$ python -q
>>> import numpy as np
>>> import numpy.linalg as la
>>> np.set_printoptions(suppress=True, linewidth=160)
>>> rd = lambda a: np.round(a, 2) + 0
>>> W0 = np.loadtxt("m.csv", delimiter=",")
>>> print(rd(W0))
[[ 0.85 -0.07 -0.05 -0.21  0.    0.07 -0.22  0.15  0.04]
 [-0.07  0.81 -0.3  -0.14 -0.16 -0.1  -0.02  0.01  0.04]
 [-0.05 -0.3   0.26  0.11 -0.15 -0.1   0.07  0.22 -0.03]
 [-0.21 -0.14  0.11  0.11  0.03 -0.14  0.03  0.03  0.  ]
 [ 0.   -0.16 -0.15  0.03  0.58 -0.15 -0.18 -0.33  0.18]
 [ 0.07 -0.1  -0.1  -0.14 -0.15  0.79  0.22 -0.21  0.  ]
 [-0.22 -0.02  0.07  0.03 -0.18  0.22  0.27  0.08  0.22]
 [ 0.15  0.01  0.22  0.03 -0.33 -0.21  0.08  0.44  0.12]
 [ 0.04  0.04 -0.03  0.    0.18  0.    0.22  0.12  0.89]]
>>> # applying it twice changes nothing
>>> la.norm(W0, axis=1).argmax()
np.int64(8)
>>> rd(la.norm(W0) ** 2 / la.norm(W0, 2) ** 2)
np.float64(5.0)
>>> print(rd(la.norm(W0[2] - W0[8])))
1.1
>>> rd(la.norm(W0[2], 1)), rd(la.norm(W0[2], np.inf))
(np.float64(1.29), np.float64(0.3))
>>> rd(la.norm(W0, "nuc"))
np.float64(5.0)
>>> rd(la.norm(W0, 2) / la.norm(W0))
np.float64(0.45)
>>> [round(float(x), 2) for x in la.svd(W0, compute_uv=False)[:3]]
[1.0, 1.0, 1.0]
>>> r = la.matrix_rank(W0)
>>> r
np.int64(5)
>>> null = la.svd(W0)[2][r:].T
>>> [int(la.matrix_rank(W0[:, :j + 1])) for j in range(9)]
[1, 2, 3, 4, 5, 5, 5, 5, 5]
>>> J = np.loadtxt("layer15.csv", delimiter=",")
>>> print(J)
[[-1.02  0.79 -2.09 -2.68 -1.82 -0.24 -1.68  2.1   0.79  4.54 -1.27  2.81  0.66 -0.32]
 [ 0.06  0.05 -0.01 -0.06  0.1  -0.02  0.02  0.02 -0.01  0.04  0.01 -0.02  0.03  0.01]
 [-6.5  -3.73  1.49  2.19 -1.48  3.8   3.48 -2.92 -4.47  2.08  3.91  4.44 -3.79 -5.02]
 [ 6.01  1.94 -0.34 -0.67  2.62 -3.93 -2.73  0.27  3.4  -4.03 -3.43 -3.94  2.61  5.28]
 [ 2.39  3.88  1.19  1.   -0.37  2.74  2.28  4.41  0.48 -3.37  2.57 -7.38  1.87 -2.15]
 [ 0.76  0.2   1.79  2.13  0.9   1.3   1.91 -0.48 -0.81 -3.63  1.85 -3.43 -0.14 -0.77]
 [-2.16  1.06 -1.43 -1.96 -2.45  1.58 -0.21  2.87 -0.2   4.41  0.44  1.83  0.18 -2.41]
 [-1.16  0.37  0.66  0.76 -0.76  1.89  1.53  0.83 -1.05 -0.1   1.73 -0.99 -0.39 -2.06]
 [ 4.59  3.28 -0.1  -0.49  1.08 -1.05 -0.78  2.82  2.42 -3.16 -1.01 -5.57  2.61  2.03]
 [-5.96 -1.81  0.31  0.62 -2.61  3.92  2.58 -0.32 -3.3   4.    3.37  4.01 -2.56 -5.22]
 [ 0.13  2.77 -1.49 -2.23 -1.96  1.16 -0.6   4.29  1.04  2.82 -0.12 -0.91  1.57 -1.56]
 [-0.47 -1.66  1.25  1.71  1.14 -0.13  0.93 -2.64 -1.   -1.99  0.58  0.27 -1.12  0.28]
 [-3.61 -3.97  2.04  3.06  0.81  1.33  2.53 -4.92 -3.18 -1.35  2.26  2.75 -3.3  -1.59]
 [-4.28 -4.21  0.28  0.99 -0.13  0.02  0.46 -4.53 -2.44  2.3   0.32  6.23 -2.95 -0.84]
 [-3.99 -5.12  0.67  1.46  0.88 -1.08  0.16 -6.17 -2.42  1.36 -0.21  6.73 -3.47  0.41]
 [-0.21 -2.71  1.46  2.21  1.96 -1.15  0.53 -4.27 -1.06 -2.77  0.08  0.89 -1.63  1.52]
 [ 0.41  1.18  1.43  1.6  -0.02  2.36  2.38  1.3  -0.77 -2.62  2.5  -3.92  0.05 -2.01]
 [-3.75 -0.34  0.33  0.39 -2.07  3.46  2.2   1.1  -2.1   2.37  2.91  1.3  -1.29 -4.34]
 [ 1.05  3.42 -2.27 -3.41 -2.24  0.22 -1.79  5.13  1.97  3.84 -1.28 -0.53  2.36 -0.66]
 [ 0.02 -0.01  0.06 -0.06  0.    0.03  0.07 -0.05  0.08 -0.02  0.05 -0.05 -0.07 -0.01]
 [-3.13 -2.32  0.99  1.28 -0.33  1.49  1.54 -2.29 -2.17  0.65  1.7   2.56 -2.2  -1.9 ]
 [-5.67 -2.94  0.71  1.03 -1.67  2.87  2.35 -2.02 -3.3   3.14  2.77  4.69 -2.96 -4.09]
 [ 1.31 -1.75  2.46  3.16  2.71 -0.64  1.47 -3.86 -0.89 -5.28  0.62 -2.26 -1.11  1.56]
 [ 4.73  5.88 -1.51 -2.7  -0.96  0.04 -1.43  7.07  3.46 -0.33 -1.02 -6.54  4.29  0.58]
 [-4.71 -3.21 -0.03  0.38 -1.09  0.97  0.75 -2.81 -2.39  3.17  1.05  5.61 -2.64 -2.06]
 [-4.6  -0.93  1.14  1.59 -1.87  4.4   3.37  0.21 -3.19  1.46  4.13  1.05 -2.17 -5.31]
 [ 3.21  4.54  0.24 -0.22 -0.6   1.87  1.03  5.28  1.44 -2.5   1.38 -7.14  2.6  -1.33]
 [-3.04 -1.86 -1.87 -1.99 -1.44 -0.76 -1.63 -1.04 -0.48  5.3  -1.42  6.21 -0.99 -0.18]
 [ 2.76  3.34 -1.24 -1.89 -0.62 -0.35 -1.37  3.98  2.17  0.29 -1.13 -3.17  2.49  0.67]
 [ 5.77  2.92 -0.6  -1.15  1.72 -2.84 -2.27  1.95  3.46 -3.1  -2.8  -4.65  3.08  4.05]
 [ 3.61 -0.22  2.31  3.01  3.25 -1.28  0.99 -2.37  0.41 -6.96  0.17 -5.07  0.26  2.63]
 [ 0.37  1.17  1.5   1.67  0.02  2.3   2.26  1.33 -0.79 -2.58  2.46 -4.07  0.17 -1.97]
 [ 1.38 -1.26 -0.29 -0.19  1.66 -2.97 -1.78 -2.51  1.01 -0.72 -2.31  1.46  0.02  3.32]
 [ 3.8   2.47  0.88  0.81  1.21 -0.05  0.37  1.86  1.44 -4.26  0.14 -5.88  1.86  1.19]
 [ 4.13  1.55  1.18  1.33  2.08 -1.05  0.08  0.2   1.43 -5.05 -0.45 -5.2   1.42  2.21]
 [-3.13 -2.16  0.91  1.37 -0.34  1.38  1.65 -2.29 -2.17  0.55  1.69  2.56 -2.09 -1.96]
 [-3.91 -3.03  1.75  2.56 -0.13  2.23  2.79 -3.22 -3.2  -0.43  2.96  2.25 -2.85 -2.84]
 [-0.7  -0.21 -1.79 -2.2  -0.88 -1.3  -1.97  0.38  0.75  3.6  -1.92  3.43  0.33  0.84]
 [ 4.92  2.24  0.39  0.12  1.92 -2.01 -1.18  1.14  2.42 -4.07 -1.55 -5.02  2.26  3.16]
 [ 5.81  5.7  -2.18 -3.32 -0.28 -1.84 -2.94  6.34  4.41 -0.26 -2.83 -5.52  4.54  2.63]]
>>> left, sigma, VT = la.svd(J)
>>> rd(sigma)
array([48.07, 27.68, 25.1 ,  0.4 ,  0.39,  0.36,  0.35,  0.29,  0.28,  0.26,  0.23,  0.21,  0.18,  0.17])
>>> np.argmax(sigma[:-1] / (sigma[1:] + 1e-6)) + 1
np.int64(3)
>>> A2 = left[:, :3] @ np.diag(sigma[:3]) @ VT[:3]
>>> print(rd(la.norm(J - A2, 2)), rd(sigma[3]))
0.4 0.4
>>> rd(np.abs(J - A2).max())
np.float64(0.13)
>>> la.matrix_rank(A2)
np.int64(3)
>>> rd(la.norm(J - A2) / la.norm(J))
np.float64(0.02)
>>> rd(J[38] @ J[35])
np.float64(-61.58)
>>> rd(la.norm(J[38], 1)), rd(la.norm(J[38], np.inf))
(np.float64(32.4), np.float64(5.02))
>>> rd(la.norm(J, 1)), rd(la.norm(J, np.inf))
(np.float64(142.34), np.float64(49.3))
>>> print(rd(la.norm(J, 2)))
48.07
>>> rd(la.norm(J[38] - J[35]))
np.float64(16.67)
>>> x = np.array([0, 1, 2, 1, 0, 0, 1, 0, 1, 0, 0, -1, -2, 1])
>>> a = np.maximum(J @ x, 0)
>>> np.flatnonzero(a > 1e-9)
array([ 3,  4,  5,  7,  8, 11, 12, 15, 16, 19, 20, 22, 23, 25, 26, 29, 30, 31, 33, 34, 35, 36, 38])
>>> x = np.array([-1, 1, -2, 1, 2, 2, -2, 0, 2])
>>> rd(W0 @ x)
array([-0.35,  0.93, -1.37, -0.33,  1.74,  0.72,  0.08, -1.54,  1.73])
>>> rd((x - W0 @ x) @ (W0 @ x))
np.float64(0.0)
>>> rd(np.eye(9) - W0)
array([[ 0.15,  0.07,  0.05,  0.21,  0.  , -0.07,  0.22, -0.15, -0.04],
       [ 0.07,  0.19,  0.3 ,  0.14,  0.16,  0.1 ,  0.02, -0.01, -0.04],
       [ 0.05,  0.3 ,  0.74, -0.11,  0.15,  0.1 , -0.07, -0.22,  0.03],
       [ 0.21,  0.14, -0.11,  0.89, -0.03,  0.14, -0.03, -0.03,  0.  ],
       [ 0.  ,  0.16,  0.15, -0.03,  0.42,  0.15,  0.18,  0.33, -0.18],
       [-0.07,  0.1 ,  0.1 ,  0.14,  0.15,  0.21, -0.22,  0.21,  0.  ],
       [ 0.22,  0.02, -0.07, -0.03,  0.18, -0.22,  0.73, -0.08, -0.22],
       [-0.15, -0.01, -0.22, -0.03,  0.33,  0.21, -0.08,  0.56, -0.12],
       [-0.04, -0.04,  0.03,  0.  , -0.18,  0.  , -0.22, -0.12,  0.11]])
>>> rd(np.trace(W0))
np.float64(5.0)
>>> K = np.load("data.npy")
>>> K
array([[0., 1., 1., 1., 1., 1., 1., 1., 1., 1., 1., 1., 1., 1., 1.],
       [1., 0., 1., 1., 1., 1., 1., 1., 1., 1., 1., 1., 1., 1., 1.],
       [1., 1., 0., 1., 1., 1., 1., 1., 1., 1., 1., 1., 1., 1., 1.],
       [1., 1., 1., 0., 1., 1., 1., 1., 1., 1., 1., 1., 1., 1., 1.],
       [1., 1., 1., 1., 0., 1., 1., 1., 1., 1., 1., 1., 1., 1., 1.],
       [1., 1., 1., 1., 1., 0., 1., 1., 1., 1., 1., 1., 1., 1., 1.],
       [1., 1., 1., 1., 1., 1., 0., 1., 1., 1., 1., 1., 1., 1., 1.],
       [1., 1., 1., 1., 1., 1., 1., 0., 1., 1., 1., 1., 1., 1., 1.],
       [1., 1., 1., 1., 1., 1., 1., 1., 0., 1., 1., 1., 1., 1., 1.],
       [1., 1., 1., 1., 1., 1., 1., 1., 1., 0., 1., 1., 1., 1., 1.],
       [1., 1., 1., 1., 1., 1., 1., 1., 1., 1., 0., 1., 1., 1., 1.],
       [1., 1., 1., 1., 1., 1., 1., 1., 1., 1., 1., 0., 1., 1., 1.],
       [1., 1., 1., 1., 1., 1., 1., 1., 1., 1., 1., 1., 0., 1., 1.],
       [1., 1., 1., 1., 1., 1., 1., 1., 1., 1., 1., 1., 1., 0., 1.],
       [1., 1., 1., 1., 1., 1., 1., 1., 1., 1., 1., 1., 1., 1., 0.]])
>>> # symmetric, so the eigenvalues are real
>>> q, V = la.qr(K[:, :2])[0], la.qr(K[:, 2:])[0]
>>> sigma = la.svd(q.T @ V, compute_uv=False)
>>> rd(sigma)
array([0.98, 0.  ])
>>> rd(np.degrees(np.arccos(sigma.clip(0, 1))))
array([11.93, 90.  ])
>>> rd(la.eigvalsh(K).min())
np.float64(-1.0)
>>> mat = np.loadtxt("sample18.csv", delimiter=",")
>>> mat
array([[-0.01,  0.15, -0.13, -0.09, -0.5 ,  0.35, -0.38,  0.15,  1.04,  0.48,  0.08,  0.13],
       [ 0.42, -0.57,  0.5 , -0.44, -0.77,  1.64, -0.5 ,  0.46, -0.14, -0.14, -0.25, -0.47],
       [ 0.63,  0.14,  0.56,  0.26, -0.12,  0.2 ,  0.79,  0.31,  0.08, -0.26, -0.17, -0.58],
       [-0.3 ,  0.19, -0.04,  0.29,  0.08, -0.57,  0.39, -0.41,  0.3 ,  0.25,  0.28,  0.96],
       [ 0.59,  0.04,  0.21,  0.12, -0.25, -0.1 ,  0.6 ,  0.29, -0.11, -0.11,  0.19, -0.5 ],
       [ 0.  , -0.02, -1.32, -0.24,  0.64,  0.73, -1.05,  0.01, -0.66,  0.06, -0.99, -0.62],
       [ 0.3 , -0.53, -0.92,  0.02,  0.49,  0.99, -0.07, -1.24, -1.1 ,  0.2 , -1.3 ,  0.55],
       [-0.17,  0.19, -0.73, -0.34,  0.05,  1.45, -1.56, -0.11,  0.39,  0.52,  0.3 ,  0.14],
       [ 0.04,  0.45,  1.04,  0.93, -0.64, -1.53,  1.41,  0.6 ,  0.91, -0.09,  0.96,  0.11],
       [ 0.13,  0.16, -0.28, -0.31, -0.27,  0.11, -0.87,  0.83,  1.09,  0.52,  1.34, -0.82],
       [-0.1 ,  0.16, -0.64, -0.16, -0.09,  1.39, -0.67, -0.1 ,  0.38,  0.2 , -0.5 , -0.37]])
>>> rd(la.norm(mat, 1)), rd(la.norm(mat, np.inf))
(np.float64(9.06), np.float64(8.71))
>>> rd(la.norm(mat[8], 1)), rd(la.norm(mat[8], np.inf))
(np.float64(8.71), np.float64(1.53))
>>> rd(la.norm(mat, 2))
np.float64(5.0)
>>> rd(la.norm(mat, axis=1))
array([1.39, 2.24, 1.42, 1.42, 1.11, 2.38, 2.69, 2.41, 3.  , 2.38, 1.86])
>>> rd(la.norm(mat) ** 2 / la.norm(mat, 2) ** 2)
np.float64(1.96)
>>> rd(mat[8] @ mat[9])
np.float64(0.91)
>>> M = np.loadtxt("w.csv", delimiter=",")
>>> rd(M)
array([[-0.07, -0.12,  0.14,  0.23, -0.4 ,  0.23, -0.01, -0.18],
       [-0.35, -0.27, -0.16,  0.21,  0.06, -0.09, -0.56, -0.12],
       [-0.2 ,  0.31, -0.29, -0.08, -0.25,  0.03,  0.21,  0.12],
       [ 0.49, -0.12, -0.05, -0.24, -0.16,  0.29,  0.01, -0.04],
       [ 0.39, -0.1 , -0.37,  0.39, -0.06, -0.04,  0.3 ,  0.21],
       [ 0.1 , -0.42,  0.05, -0.61,  0.3 , -0.02,  0.15, -0.17],
       [-0.15,  0.01,  0.29, -0.35, -0.35, -0.35,  0.02,  0.49],
       [-0.37, -0.25, -0.27, -0.12, -0.33, -0.31,  0.23, -0.21],
       [ 0.05, -0.27,  0.5 ,  0.33,  0.26, -0.24,  0.02,  0.24],
       [ 0.27, -0.48,  0.02,  0.07, -0.5 , -0.05, -0.18,  0.16],
       [-0.02, -0.11, -0.38,  0.06,  0.3 , -0.26,  0.18,  0.41],
       [-0.32, -0.15, -0.06, -0.1 ,  0.05,  0.66, -0.1 ,  0.55],
       [ 0.02, -0.29, -0.4 , -0.08,  0.13, -0.03, -0.25, -0.03],
       [ 0.3 ,  0.35, -0.14, -0.2 , -0.05, -0.24, -0.59,  0.16]])
>>> r0, r1 = M[8], M[5]
>>> rd(r0 @ r0)
np.float64(0.63)
>>> p = (r0 @ r1) / (r0 @ r0) * r0
>>> la.matrix_rank(np.outer(r0, r1))
np.int64(1)
>>> rd(r1 - p)
array([ 0.1 , -0.43,  0.06, -0.61,  0.3 , -0.02,  0.15, -0.17])
>>> (r1 - p) @ r0
np.float64(0.0)
>>> cov = np.cov(J, rowvar=False)
>>> cov.shape
(14, 14)
>>> print(rd(la.eigvalsh(cov)[::-1]))
[59.24 19.51 14.81  0.    0.    0.    0.    0.    0.    0.    0.    0.    0.    0.  ]
>>> np.argwhere(np.triu(np.abs(np.corrcoef(J.T)) > 0.8, 1))
array([[ 0,  1],
       [ 0,  8],
       [ 0, 11],
       [ 0, 12],
       [ 0, 13],
       [ 1,  7],
       [ 1,  8],
       [ 1, 11],
       [ 1, 12],
       [ 2,  3],
       [ 4,  9],
       [ 5,  6],
       [ 5, 10],
       [ 5, 13],
       [ 6,  8],
       [ 6, 10],
       [ 7, 12],
       [ 8, 10],
       [ 8, 12],
       [10, 13],
       [11, 12]])
>>> proj = M @ la.solve(M.T @ M, M.T)
>>> print(np.allclose(proj @ proj, proj))
True
>>> rd(la.eigvalsh(proj))
array([0., 0., 0., 0., 0., 0., 1., 1., 1., 1., 1., 1., 1., 1.])
>>> print(rd(proj @ M[:, 3]))
[ 0.23  0.21 -0.08 -0.24  0.39 -0.61 -0.35 -0.12  0.33  0.07  0.06 -0.1  -0.08 -0.2 ]
>>> rng = np.random.default_rng(3855)
>>> z = rng.permutation(8)
>>> A2 = M[:, z] * rng.choice([-1, 1], 8)
>>> rd(A2)
array([[-0.18,  0.12, -0.01, -0.23,  0.07,  0.14,  0.4 ,  0.23],
       [-0.12,  0.27, -0.56,  0.09,  0.35, -0.16, -0.06,  0.21],
       [ 0.12, -0.31,  0.21, -0.03,  0.2 , -0.29,  0.25, -0.08],
       [-0.04,  0.12,  0.01, -0.29, -0.49, -0.05,  0.16, -0.24],
       [ 0.21,  0.1 ,  0.3 ,  0.04, -0.39, -0.37,  0.06,  0.39],
       [-0.17,  0.42,  0.15,  0.02, -0.1 ,  0.05, -0.3 , -0.61],
       [ 0.49, -0.01,  0.02,  0.35,  0.15,  0.29,  0.35, -0.35],
       [-0.21,  0.25,  0.23,  0.31,  0.37, -0.27,  0.33, -0.12],
       [ 0.24,  0.27,  0.02,  0.24, -0.05,  0.5 , -0.26,  0.33],
       [ 0.16,  0.48, -0.18,  0.05, -0.27,  0.02,  0.5 ,  0.07],
       [ 0.41,  0.11,  0.18,  0.26,  0.02, -0.38, -0.3 ,  0.06],
       [ 0.55,  0.15, -0.1 , -0.66,  0.32, -0.06, -0.05, -0.1 ],
       [-0.03,  0.29, -0.25,  0.03, -0.02, -0.4 , -0.13, -0.08],
       [ 0.16, -0.35, -0.59,  0.24, -0.3 , -0.14,  0.05, -0.2 ]])
>>> left, _, VT = la.svd(M.T @ A2)
>>> rd(left @ VT)
array([[ 0.,  0.,  0.,  0., -1.,  0.,  0.,  0.],
       [ 0., -1.,  0.,  0.,  0.,  0.,  0.,  0.],
       [ 0.,  0.,  0.,  0.,  0.,  1.,  0.,  0.],
       [ 0.,  0.,  0.,  0.,  0.,  0.,  0.,  1.],
       [ 0.,  0.,  0.,  0.,  0.,  0., -1.,  0.],
       [ 0.,  0.,  0., -1.,  0.,  0.,  0.,  0.],
       [ 0.,  0.,  1.,  0.,  0.,  0.,  0.,  0.],
       [ 1.,  0.,  0.,  0.,  0.,  0.,  0.,  0.]])
